>>> import numpy as np
>>> import numpy.linalg as la
>>> np.set_printoptions(precision=1, suppress=True, linewidth=140, sign=" ")
>>> J = np.load("case8.npy")
>>> J
array([[ 0.3, -0.4,  0.4],
       [-0.3,  0.2,  0. ],
       [-1.1,  1. ,  0.9],
       [-0.1,  0.4, -0.6],
       [ 0.2, -0.1, -0.1],
       [ 0.3,  0. ,  0.4],
       [ 2. , -2. ,  0.1],
       [-0.9,  1. ,  0.3],
       [ 0. , -0.2, -0.7],
       [-2.5,  2.4, -0.9],
       [ 0.4, -0.3,  0.3],
       [-0.2,  0.1, -0.4],
       [-0.9,  0.6,  1.5],
       [ 1.3, -1. ,  0. ],
       [ 0.9, -1.1,  0.8],
       [-1.3,  1.5,  1.5],
       [-0.1, -0.1,  0.5],
       [-0.1, -0.1, -1.3],
       [ 1.2, -0.8,  0.4],
       [-1.5,  1.3, -0.3],
       [ 1.5, -1.8, -1.6],
       [-0.5,  0.2, -0.1],
       [ 1.2, -1.3,  1.2],
       [ 1.3, -1.4,  0.3],
       [ 0.2,  0.5,  0.2],
       [ 0.1, -0.3, -2. ],
       [-0.7,  1.1,  1.8],
       [-1.7,  2.1,  0.2],
       [ 0.3,  0.1,  0.8],
       [ 0.2,  0.1,  0.4],
       [ 0.9, -1.6,  0.6],
       [ 0. ,  0.1,  0.4],
       [ 0.3, -0.7, -1.8],
       [ 0.3, -0.9,  0.3],
       [ 1.3, -0.5, -0.7],
       [ 0.2,  0.1,  1.1],
       [-0.3, -0.1, -1.1],
       [ 1.4, -1.5,  0.1],
       [-1.4,  1.7, -0.7],
       [ 1.9, -2.1, -0.1],
       [ 2.2, -2.5,  1.4],
       [-0.9,  1.3,  1.4],
       [ 0.5, -0.7,  0.9],
       [-0.9,  1.1,  0.1],
       [ 0. ,  0. ,  1.2],
       [-0.4,  0.1, -0.5],
       [-1.4,  1.2,  1.9],
       [-0.7,  0.6,  1.1],
       [-0.2,  0.1, -1.9],
       [ 0.7, -0.6, -0.1]])
>>> t = np.radians(90)
>>> Rm = np.eye(3)
>>> Rm[0, 0] = Rm[1, 1] = np.cos(t)
>>> Rm[0, 1], Rm[1, 0] = -np.sin(t), np.sin(t)
>>> Rm.round(1) + 0
array([[ 0., -1.,  0.],
       [ 1.,  0.,  0.],
       [ 0.,  0.,  1.]])
>>> other = J @ Rm.T
>>> np.allclose(la.norm(J, axis=1), la.norm(other, axis=1))
True
>>> round(float(la.det(Rm)), 1), np.round(np.trace(Rm), 1)
(1.0, np.float64(1.0))
>>> C2 = np.cov(J, rowvar=False)
>>> np.round(np.median(J, axis=0), 1) + 0
array([ 0. ,  0. ,  0.2])
>>> np.round(np.polyfit(J[:, 0], J[:, 1], 1), 1) + 0
array([-1.,  0.])
>>> W0 = np.load("sample4.npy")
>>> W0
array([[ 536,  363,  359,  313,  300,  305,  336,  385,  219],
       [ 363,  366,  290,  189,  247,  273,  231,  309,  192],
       [ 359,  290,  337,  210,  246,  229,  241,  296,  183],
       [ 313,  189,  210,  290,  248,  231,  209,  308,  138],
       [ 300,  247,  246,  248,  363,  258,  156,  378,  176],
       [ 305,  273,  229,  231,  258,  339,  202,  295,  187],
       [ 336,  231,  241,  209,  156,  202,  302,  205,  157],
       [ 385,  309,  296,  308,  378,  295,  205,  517,  216],
       [ 219,  192,  183,  138,  176,  187,  157,  216,  218]])
>>> other = np.c_[J[:, :2] @ np.array([[-9, -8], [-6, 9]]), np.array([2, 3, 0, 1, 2, -1, 3, -2, 1, 0, 1, -3, 2, 1, -3, -3, 2, -2, 1, 3, 3, 1, 3, -2, -2, 0, 1, 0, -3, 3, 1, 0, -3, -1, -3, 0, 2, 1, 1, 3, -2, -1, -1, 0, -2, -1, -1, 3, 2, -3])]
>>> other
array([[ -0.3,  -6. ,   2. ],
       [  1.5,   4.2,   3. ],
       [  3.9,  17.8,   0. ],
       [ -1.5,   4.4,   1. ],
       [ -1.2,  -2.5,   2. ],
       [ -2.7,  -2.4,  -1. ],
       [ -6. , -34. ,   3. ],
       [  2.1,  16.2,  -2. ],
       [  1.2,  -1.8,   1. ],
       [  8.1,  41.6,   0. ],
       [ -1.8,  -5.9,   1. ],
       [  1.2,   2.5,  -3. ],
       [  4.5,  12.6,   2. ],
       [ -5.7, -19.4,   1. ],
       [ -1.5, -17.1,  -3. ],
       [  2.7,  23.9,  -3. ],
       [  1.5,  -0.1,   2. ],
       [  1.5,  -0.1,  -2. ],
       [ -6. , -16.8,   1. ],
       [  5.7,  23.7,   3. ],
       [ -2.7, -28.2,   3. ],
       [  3.3,   5.8,   1. ],
       [ -3. , -21.3,   3. ],
       [ -3.3, -23. ,  -2. ],
       [ -4.8,   2.9,  -2. ],
       [  0.9,  -3.5,   0. ],
       [ -0.3,  15.5,   1. ],
       [  2.7,  32.5,   0. ],
       [ -3.3,  -1.5,  -3. ],
       [ -2.4,  -0.7,   3. ],
       [  1.5, -21.6,   1. ],
       [ -0.6,   0.9,   0. ],
       [  1.5,  -8.7,  -3. ],
       [  2.7, -10.5,  -1. ],
       [ -8.7, -14.9,  -3. ],
       [ -2.4,  -0.7,   0. ],
       [  3.3,   1.5,   2. ],
       [ -3.6, -24.7,   1. ],
       [  2.4,  26.5,   1. ],
       [ -4.5, -34.1,   3. ],
       [ -4.8, -40.1,  -2. ],
       [  0.3,  18.9,  -1. ],
       [ -0.3, -10.3,  -1. ],
       [  1.5,  17.1,   0. ],
       [  0. ,   0. ,  -2. ],
       [  3. ,   4.1,  -1. ],
       [  5.4,  22. ,  -1. ],
       [  2.7,  11. ,   3. ],
       [  1.2,   2.5,   2. ],
       [ -2.7, -11. ,  -3. ]])
>>> np.round(la.norm(other - J @ la.lstsq(J, other)[0], axis=0), 1) + 0
array([  0. ,   0. ,  13.8])
